% ipython --no-banner

In [1]: import numpy as np

In [2]: import numpy.linalg as la

In [3]: np.set_printoptions(precision=3, suppress=True, linewidth=160, sign=" ")

In [4]: W0 = np.load("run17.npy")

In [5]: W0
Out[5]: 
array([[ 0,  1,  1,  0],
       [ 1,  0,  0,  0],
       [ 1,  0,  0,  0],
       [ 0,  0,  0,  0]])

In [6]: # row 2 repeats row 1

In [7]: ev, evecs = la.eigh(W0)

In [8]: la.eigvalsh(W0 @ W0)
Out[8]: array([ 0.,  0.,  2.,  2.])

In [9]: la.eigvalsh(W0 + 3 * np.eye(4))
Out[9]: array([ 1.586,  3.   ,  3.   ,  4.414])

In [10]: np.round(evecs.T @ evecs, 3) + 0
Out[10]: 
array([[ 1.,  0.,  0.,  0.],
       [ 0.,  1.,  0.,  0.],
       [ 0.,  0.,  1.,  0.],
       [ 0.,  0.,  0.,  1.]])

In [11]: np.abs(evecs[:, -1]).round(6).argmax()
Out[11]: np.int64(0)

In [12]: np.round(la.svd(W0, compute_uv=False), 3) + 0
Out[12]: array([ 1.414,  1.414,  0.   ,  0.   ])

In [13]: arr = np.array([[0, 1, 1], [0, 0, 2], [0, 0, 1], [1, 1, 1], [0, 0, 1], [0, 0, 1]])

In [14]: # row 4 repeats row 2

In [15]: [round(float(la.det(W0[:i, :i])), 2) + 0 for i in range(1, 5)]
Out[15]: [0.0, -1.0, 0.0, 0.0]

In [16]: np.all(la.eigvalsh(W0) > 0)
Out[16]: np.False_

In [17]: x0 = np.array([-2, -2, -2])

In [18]: h1 = np.maximum(arr @ x0, 0)

In [19]: np.tanh(arr @ x0)
Out[19]: array([-0.999, -0.999, -0.964, -1.   , -0.964, -0.964])

In [20]: np.maximum(arr @ (3 * x0), 0)
Out[20]: array([ 0,  0,  0,  0,  0,  0])

In [21]: arr * (h1 > 1e-9)[:, None]
Out[21]: 
array([[ 0,  0,  0],
       [ 0,  0,  0],
       [ 0,  0,  0],
       [ 0,  0,  0],
       [ 0,  0,  0],
       [ 0,  0,  0]])

In [22]: arr.T @ h1
Out[22]: array([ 0,  0,  0])

In [23]: W = np.array([[-2, 0, 2, 1], [-1, -2, -1, -1], [0, -2, 0, -1], [-1, -1, 2, -1]])

In [24]: beta = np.array([0, 3, 1, 5])

In [25]: H = np.maximum(W0 @ W + beta, 0)

In [26]: (H > 0).astype(int)
Out[26]: 
array([[ 0,  0,  0,  1],
       [ 0,  1,  1,  1],
       [ 0,  1,  1,  1],
       [ 0,  1,  1,  1]])

In [27]: W2 = np.array([[3, 2], [0, 0], [1, 1], [3, 0]])

In [28]: W @ W2
Out[28]: 
array([[-1, -2],
       [-7, -3],
       [-3,  0],
       [-4,  0]])

In [29]: other = arr / np.sqrt((arr ** 2).mean(axis=1, keepdims=True))

In [30]: other[5]
Out[30]: array([ 0.   ,  0.   ,  1.732])

In [31]: la.norm(other, axis=1)
Out[31]: array([ 1.732,  1.732,  1.732,  1.732,  1.732,  1.732])

In [32]: arr - arr.mean(axis=1, keepdims=True)
Out[32]: 
array([[-0.667,  0.333,  0.333],
       [-0.667, -0.667,  1.333],
       [-0.333, -0.333,  0.667],
       [ 0.   ,  0.   ,  0.   ],
       [-0.333, -0.333,  0.667],
       [-0.333, -0.333,  0.667]])

In [33]: O, evecs = la.qr(arr[:, :2])[0], la.qr(arr[:, 2:])[0]

In [34]: sig = la.svd(O.T @ evecs, compute_uv=False)

In [35]: (sig > 0.9).sum()
Out[35]: np.int64(0)

In [36]: round(la.norm(O @ O.T - evecs @ evecs.T, 2), 3)
Out[36]: np.float64(1.0)

In [37]: A = np.load("m.npy")

In [38]: A
Out[38]: 
array([[-10.466,  29.946,  19.869, -28.58 ,  30.806],
       [-10.097,  30.056,  20.488, -30.735,  28.936],
       [ -9.222,  31.593,  20.273, -29.794,  30.187],
       [ -9.346,  31.135,  18.713, -28.104,  29.109],
       [ -8.069,  31.288,  20.415, -31.922,  29.736],
       [ -9.08 ,  29.369,  21.456, -29.484,  30.279],
       [-10.584,  30.161,  18.393, -32.111,  29.516],
       [-10.942,  31.406,  20.624, -31.115,  29.159],
       [-11.642,  30.15 ,  19.874, -30.277,  31.255],
       [ -9.787,  28.82 ,  20.89 , -29.314,  28.587],
       [-10.038,  29.704,  18.468, -29.26 ,  29.693],
       [-12.366,  29.168,  20.726, -30.699,  30.205],
       [-11.215,  31.654,  21.318, -30.357,  29.71 ],
       [ -9.458,  30.137,  20.999, -30.215,  29.306],
       [ -8.803,  29.905,  17.877, -30.838,  31.032],
       [-11.358,  29.906,  18.627, -28.505,  30.412],
       [ -9.496,  31.415,  20.973, -30.565,  29.509],
       [-10.5  ,  29.874,  19.359, -28.212,  29.022],
       [ -9.834,  29.759,  21.654, -30.105,  28.578],
       [-10.688,  31.443,  21.597, -30.669,  30.709],
       [-11.523,  29.666,  20.975, -30.283,  30.279],
       [ -8.125,  29.727,  18.689, -28.955,  30.692],
       [ -8.927,  29.856,  18.15 , -29.843,  28.481],
       [-10.496,  30.288,  20.741, -31.305,  28.624]])

In [39]: other = np.c_[A[:, :1] @ np.array([[1]]), np.array([-2, -2, -1, 1, -1, 0, 0, -1, 2, 1, 0, 2, 2, 2, 2, 1, 2, 2, 2, -1, -2, -1, -1, -1])]

In [40]: other
Out[40]: 
array([[-10.466,  -2.   ],
       [-10.097,  -2.   ],
       [ -9.222,  -1.   ],
       [ -9.346,   1.   ],
       [ -8.069,  -1.   ],
       [ -9.08 ,   0.   ],
       [-10.584,   0.   ],
       [-10.942,  -1.   ],
       [-11.642,   2.   ],
       [ -9.787,   1.   ],
       [-10.038,   0.   ],
       [-12.366,   2.   ],
       [-11.215,   2.   ],
       [ -9.458,   2.   ],
       [ -8.803,   2.   ],
       [-11.358,   1.   ],
       [ -9.496,   2.   ],
       [-10.5  ,   2.   ],
       [ -9.834,   2.   ],
       [-10.688,  -1.   ],
       [-11.523,  -2.   ],
       [ -8.125,  -1.   ],
       [ -8.927,  -1.   ],
       [-10.496,  -1.   ]])

In [41]: la.matrix_rank(other)
Out[41]: np.int64(2)

In [42]: la.norm(la.qr(A)[0].T @ other, axis=0) ** 2 / ((other ** 2).sum(axis=0) + 1e-12)
Out[42]: array([ 1.   ,  0.063])

In [43]: la.matrix_rank(np.c_[A, other])
Out[43]: np.int64(6)
